In [1]: import numpy as np

In [2]: from numpy import linalg as LA

In [3]: np.set_printoptions(precision=2, suppress=True, linewidth=140, floatmode="fixed")

In [4]: m1 = np.loadtxt("block19.csv", delimiter=",")

In [5]: m1
Out[5]: 
array([[ 0.86,  0.33,  0.13],
       [ 0.33,  0.26, -0.29],
       [ 0.13, -0.29,  0.88]])

In [6]: rng = np.random.default_rng(2527)

In [7]: z = rng.permutation(3)

In [8]: z
Out[8]: array([2, 1, 0])

In [9]: out = m1[z][:, z]

In [10]: round(float(np.trace(out)), 2)
Out[10]: 2.0

In [11]: print(np.diag(out))
[0.88 0.26 0.86]

In [12]: np.round(np.sort(np.abs(LA.eigvals(out))), 2) + 0
Out[12]: array([0.00, 1.00, 1.00])

In [13]: evals, vecs = LA.eigh(m1)

In [14]: evals.round(2) + 0
Out[14]: array([0.00, 1.00, 1.00])

In [15]: LA.eigvalsh(m1 + 4 * np.eye(3))
Out[15]: array([4.00, 5.00, 5.00])

In [16]: np.round(LA.eigvalsh(m1 @ m1), 2) + 0
Out[16]: array([0.00, 1.00, 1.00])

In [17]: np.round(evals.sum(), 2), round(float(np.trace(m1)), 2)
Out[17]: (np.float64(2.0), 2.0)

In [18]: rank = LA.matrix_rank(m1)

In [19]: rank
Out[19]: np.int64(2)

In [20]: null = LA.svd(m1)[2][rank:].T

In [21]: [int(LA.matrix_rank(np.delete(m1, i, axis=0))) for i in range(3)]
Out[21]: [2, 2, 2]

In [22]: [int(LA.matrix_rank(m1[:, :j + 1])) for j in range(3)]
Out[22]: [1, 2, 2]

In [23]: np.round(m1 @ null, 2) + 0
Out[23]: 
array([[0.00],
       [0.00],
       [0.00]])

In [24]: null.shape
Out[24]: (3, 1)

In [25]: LA.cond(m1) > 100
Out[25]: np.True_

In [26]: np.round(LA.norm(m1, 2) / LA.norm(m1), 2)
Out[26]: np.float64(0.71)

In [27]: [round(float(x), 2) for x in LA.svd(m1, compute_uv=False)[:3]]
Out[27]: [1.0, 1.0, 0.0]

In [28]: M = np.load("m.npy")

In [29]: M
Out[29]: 
array([[-8.85,  9.01, -3.81],
       [-7.26,  7.58, -3.53],
       [-6.00,  6.38, -3.27],
       [-3.96,  4.28, -2.75],
       [-3.23,  3.47, -2.51],
       [-2.75,  2.92, -2.33],
       [-2.16,  2.19, -2.08],
       [-1.99,  1.98, -1.99],
       [-1.51,  1.38, -1.73],
       [-1.51,  1.37, -1.73],
       [-1.50,  1.37, -1.72],
       [-1.23,  1.01, -1.54],
       [-0.67,  0.30, -1.05],
       [-0.46,  0.07, -0.79],
       [-0.32, -0.03, -0.59],
       [-0.27, -0.06, -0.51],
       [-0.26, -0.07, -0.49],
       [-0.16, -0.08, -0.31],
       [ 0.22,  0.35,  0.43],
       [ 0.30,  0.51,  0.56],
       [ 0.40,  0.74,  0.71],
       [ 0.75,  1.53,  1.13],
       [ 0.89,  1.85,  1.27],
       [ 1.01,  2.10,  1.37],
       [ 2.37,  4.62,  2.17],
       [ 3.22,  5.96,  2.51],
       [ 7.93, 11.84,  3.65],
       [ 9.80, 13.80,  3.97]])

In [30]: hat = M @ LA.solve(M.T @ M, M.T)

In [31]: np.allclose(hat @ hat, hat)
Out[31]: True

In [32]: hat @ M[:, 0]
Out[32]: 
array([-8.85, -7.26, -6.00, -3.96, -3.23, -2.75, -2.16, -1.99, -1.51, -1.51, -1.50, -1.23, -0.67, -0.46, -0.32, -0.27, -0.26, -0.16,  0.22,
        0.30,  0.40,  0.75,  0.89,  1.01,  2.37,  3.22,  7.93,  9.80])

In [33]: np.round(LA.eigvalsh(hat), 2) + 0
Out[33]: 
array([0.00, 0.00, 0.00, 0.00, 0.00, 0.00, 0.00, 0.00, 0.00, 0.00, 0.00, 0.00, 0.00, 0.00, 0.00, 0.00, 0.00, 0.00, 0.00, 0.00, 0.00, 0.00,
       0.00, 0.00, 0.00, 1.00, 1.00, 1.00])

In [34]: th = np.sort(rng.uniform(-2, 2, 10))

In [35]: arr = np.c_[th, th ** 2, th ** 3] @ np.array([[2, 1, 1], [0, -3, 2], [-1, 0, 0]])

In [36]: arr
Out[36]: 
array([[ 1.14, -9.73,  3.75],
       [-0.89, -4.64,  1.28],
       [-1.02, -3.85,  0.93],
       [-1.05, -3.62,  0.84],
       [-1.07, -2.29,  0.32],
       [-1.00, -1.75,  0.14],
       [ 0.87, -0.25,  1.00],
       [ 1.09, -1.30,  2.27],
       [ 0.71, -3.00,  3.97],
       [-2.05, -7.68,  8.08]])

In [37]: Xc = arr - arr.mean(axis=0)

In [38]: vecs = LA.svd(Xc)[2][:1]

In [39]: out = Xc - Xc @ vecs.T @ vecs

In [40]: print(out.std(axis=0))
[1.08 0.90 1.20]

In [41]: (Xc @ vecs.T).std(axis=0)
Out[41]: array([3.29])

In [42]: LA.norm(out, axis=1).round(6).argmax()
Out[42]: np.int64(0)

In [43]: print(np.round(np.diag(vecs.T @ vecs), 2) + 0)
[0.00 0.64 0.36]
